$ python -q
>>> import numpy as np
>>> import numpy.linalg as la
>>> np.set_printoptions(precision=1, suppress=True, linewidth=200)
>>> F = np.array([[0.4, -0.9, 0.2, -0.3],
...     [0.1, 0.9, -0.4, 1.8],
...     [-1.6, 0.0, 0.2, -0.3],
...     [-1.6, 0.2, -0.1, 1.1],
...     [0.9, -1.6, 0.5, 0.2],
...     [-0.6, -2.9, 1.4, 0.5],
...     [-1.1, -0.7, 0.5, 0.0],
...     [-1.1, 1.0, -0.5, 2.0],
...     [-0.4, 0.3, -0.1, 0.9],
...     [1.6, -1.3, 0.5, 0.2],
...     [-0.7, -3.1, 1.6, 1.0]])
>>> G = F.T @ F
>>> print(np.diag(G))
[12.1 25.5  5.8 10.8]
>>> print(G)
[[ 12.1  -0.7  -0.8  -4.3]
 [ -0.7  25.5 -11.9  -0.8]
 [ -0.8 -11.9   5.8   0.5]
 [ -4.3  -0.8   0.5  10.8]]
>>> la.matrix_rank(G)
np.int64(4)
>>> np.allclose(G, G.T)
True
>>> print(la.eigvalsh(G)[::-1])
[31.1 15.8  7.1  0.1]
>>> vec = np.array([4, -4, 5, 3])
>>> y = F @ vec
>>> la.solve(F.T @ F, F.T @ y)
array([ 4., -4.,  5.,  3.])
>>> la.lstsq(F, y)[0]
array([ 4., -4.,  5.,  3.])
>>> y
array([ 5.3,  0.2, -6.3, -4.4, 13.1, 17.7,  0.9, -4.9, -0.6, 14.7, 20.6])
>>> rng = np.random.default_rng(3538)
>>> y = y + 0.3 * rng.normal(size=11)
>>> y
array([ 5.2,  0.2, -6.1, -4.6, 13.4, 17.9,  1. , -4.7, -1. , 14.7, 20.5])
>>> beta, *_ = la.lstsq(F, y)
>>> [round(float(la.norm(la.solve(F.T @ F + lam * np.eye(4), F.T @ y))), 2) for lam in (0, 1, 10, 100)]
[8.01, 6.99, 4.88, 1.44]
>>> np.round(F.T @ (y - F @ beta), 1) + 0
array([0., 0., 0., 0.])
>>> print(beta)
[ 4.  -4.2  4.7  3. ]
>>> K = np.array([[3, 5, 3, 5, 3, 5],
...     [2, 5, 2, 5, 2, 5],
...     [5, 4, 5, 4, 5, 4],
...     [3, 5, 3, 5, 3, 5],
...     [2, 5, 2, 5, 2, 5],
...     [5, 4, 5, 4, 5, 4]])
>>> np.allclose(K[:-1].T @ la.lstsq(K[:-1].T, K[-1])[0], K[-1])
True
>>> round(np.trace(la.pinv(K) @ K), 1)
np.float64(2.0)
>>> K @ la.pinv(K) @ K
array([[3., 5., 3., 5., 3., 5.],
       [2., 5., 2., 5., 2., 5.],
       [5., 4., 5., 4., 5., 4.],
       [3., 5., 3., 5., 3., 5.],
       [2., 5., 2., 5., 2., 5.],
       [5., 4., 5., 4., 5., 4.]])
>>> mat = np.triu(rng.random((3, 3)) < 0.8, 1).astype(int)
>>> mat = mat + mat.T
>>> print(mat)
[[0 1 1]
 [1 0 0]
 [1 0 0]]
>>> # looks like rank 2
>>> left, sigma, Vh = la.svd(mat)
>>> sigma.round(1) + 0
array([1.4, 1.4, 0. ])
>>> B = left[:, :2] @ np.diag(sigma[:2]) @ Vh[:2]
>>> print(np.round(la.norm(mat - B) / la.norm(mat), 1))
0.0
>>> left, sigma, Vh = la.svd(mat)
>>> vecs = Vh[:(sigma > 1e-8).sum()]
>>> vec = mat[1] + 4 * mat[2] + rng.integers(2) * np.eye(3)[1]
>>> print(vec)
[5. 0. 0.]
>>> np.round(la.norm(vec - vecs.T @ vecs @ vec), 1)
np.float64(0.0)
>>> vecs.T @ vecs
array([[1. , 0. , 0. ],
       [0. , 0.5, 0.5],
       [0. , 0.5, 0.5]])
